% python3 -q
>>> import numpy as np
>>> np.set_printoptions(suppress=True, linewidth=160)
>>> M = np.load("data.npy")
>>> M
array([[  0.11,  -0.14,  -0.07,  -0.11,  -0.15,  -0.11,   0.01,   0.22],
       [  0.15,  -0.71,  -4.91,   3.8 ,   3.8 ,   5.62,  -3.72,  -5.03],
       [ -0.11,   1.4 ,  11.67,  -8.83,  -8.93, -13.13,   8.57,  11.59],
       [  0.03,   0.77,   5.56,  -4.28,  -4.23,  -6.36,   4.33,   5.64],
       [ -0.1 ,   0.44,   3.98,  -2.99,  -3.04,  -4.51,   3.19,   4.05],
       [  0.  ,   0.97,   7.57,  -5.85,  -5.73,  -8.49,   5.67,   7.8 ],
       [ -0.05,   1.78,  14.38, -10.86, -10.88, -16.31,  10.94,  14.52],
       [  0.03,   1.7 ,  12.73,  -9.69,  -9.52, -14.24,   9.73,  12.65],
       [ -0.05,   0.79,   6.23,  -4.59,  -4.75,  -6.91,   4.76,   6.2 ],
       [  0.26,  -0.84,  -5.62,   4.27,   4.2 ,   6.35,  -4.19,  -5.56],
       [  0.06,   0.49,   3.82,  -2.97,  -2.89,  -4.37,   2.88,   3.85],
       [ -0.08,   0.  ,   1.1 ,  -0.83,  -0.61,  -1.23,   0.79,   1.08],
       [  0.03,   0.9 ,   6.99,  -5.23,  -5.32,  -8.07,   5.36,   7.01],
       [ -0.01,  -2.31, -19.26,  14.55,  14.27,  21.91, -14.53, -19.37],
       [  0.05,  -0.34,  -2.82,   2.04,   2.08,   3.08,  -2.1 ,  -2.99],
       [ -0.07,   0.3 ,   2.27,  -1.63,  -1.88,  -2.61,   1.73,   2.34],
       [ -0.05,  -0.45,  -5.23,   3.74,   3.86,   5.72,  -3.75,  -5.12],
       [  0.  ,  -1.72, -13.08,   9.62,   9.75,  14.65,  -9.67, -12.97],
       [  0.14,  -0.49,  -3.96,   3.04,   2.71,   4.34,  -2.74,  -3.89],
       [ -0.01,   0.49,   4.43,  -3.23,  -3.15,  -4.79,   3.22,   4.35],
       [  0.02,   0.83,   5.28,  -3.88,  -3.83,  -5.86,   3.98,   5.19],
       [ -0.02,  -1.41, -11.35,   8.22,   8.35,  12.59,  -8.34, -11.3 ],
       [ -0.09,   0.31,   2.08,  -1.34,  -1.49,  -2.27,   1.52,   2.1 ],
       [  0.04,   0.49,   2.99,  -2.14,  -2.33,  -3.45,   2.28,   3.09],
       [ -0.04,   1.4 ,  11.46,  -8.71,  -8.79, -12.74,   8.64,  11.48],
       [  0.11,  -0.28,  -2.12,   1.48,   1.61,   2.11,  -1.32,  -1.87],
       [  0.12,  -0.48,  -2.8 ,   2.19,   2.03,   3.25,  -2.01,  -2.85],
       [ -0.02,  -0.68,  -5.81,   4.53,   4.45,   6.65,  -4.57,  -5.9 ],
       [  0.08,   2.73,  21.67, -16.31, -16.33, -24.53,  16.45,  21.8 ],
       [  0.01,  -0.87,  -7.51,   5.57,   5.85,   8.55,  -5.58,  -7.65],
       [ -0.12,   1.2 ,  11.01,  -8.37,  -8.46, -12.3 ,   8.32,  11.06],
       [  0.  ,   1.44,  10.2 ,  -7.75,  -7.78, -11.64,   7.91,  10.31],
       [  0.11,   1.13,   7.7 ,  -5.84,  -5.78,  -8.64,   5.67,   7.77]])
>>> P = M @ np.linalg.solve(M.T @ M, M.T)
>>> np.round(np.linalg.eigvalsh(P), 2) + 0
array([0., 0., 0., 0., 0., 0., 0., 0., 0., 0., 0., 0., 0., 0., 0., 0., 0., 0., 0., 0., 0., 0., 0., 0., 0., 1., 1., 1., 1., 1., 1., 1., 1.])
>>> np.round(np.trace(P), 2)
np.float64(8.0)
>>> np.allclose(P @ P, P)
True
>>> d = np.linalg.norm(M[:, None] - M[None], axis=-1)
>>> np.flatnonzero(d[16] < d.mean() / 2)
array([ 1,  9, 14, 16, 18, 25, 26, 27, 29])
>>> d.shape
(33, 33)
>>> d[:5, :5].round(2)
array([[ 0.  , 11.36, 25.8 , 12.4 ,  8.81],
       [11.36,  0.  , 37.15, 23.74, 20.15],
       [25.8 , 37.15,  0.  , 13.41, 17.  ],
       [12.4 , 23.74, 13.41,  0.  ,  3.6 ],
       [ 8.81, 20.15, 17.  ,  3.6 ,  0.  ]])
>>> np.unravel_index(d.round(6).argmax(), d.shape)
(np.int64(13), np.int64(28))
>>> d[16].round(6).argsort(kind="stable")[:4]
array([16,  1,  9, 27])
>>> z = M[:, 6] > np.median(M[:, 6])
>>> f = M[z].mean(axis=0) - M[~z].mean(axis=0)
>>> ((M - M.mean(axis=0)) @ f > 0).astype(int)
array([0, 0, 1, 1, 1, 1, 1, 1, 1, 0, 1, 0, 1, 0, 0, 1, 0, 0, 0, 1, 1, 0, 0, 1, 1, 0, 0, 0, 1, 0, 1, 1, 1])
>>> f.round(2)
array([ -0.05,   1.72,  13.52, -10.19, -10.16, -15.19,  10.16,  13.53])
>>> z.astype(int)
array([0, 0, 1, 1, 1, 1, 1, 1, 1, 0, 1, 0, 1, 0, 0, 0, 0, 0, 0, 1, 1, 0, 0, 0, 1, 0, 0, 0, 1, 0, 1, 1, 1])
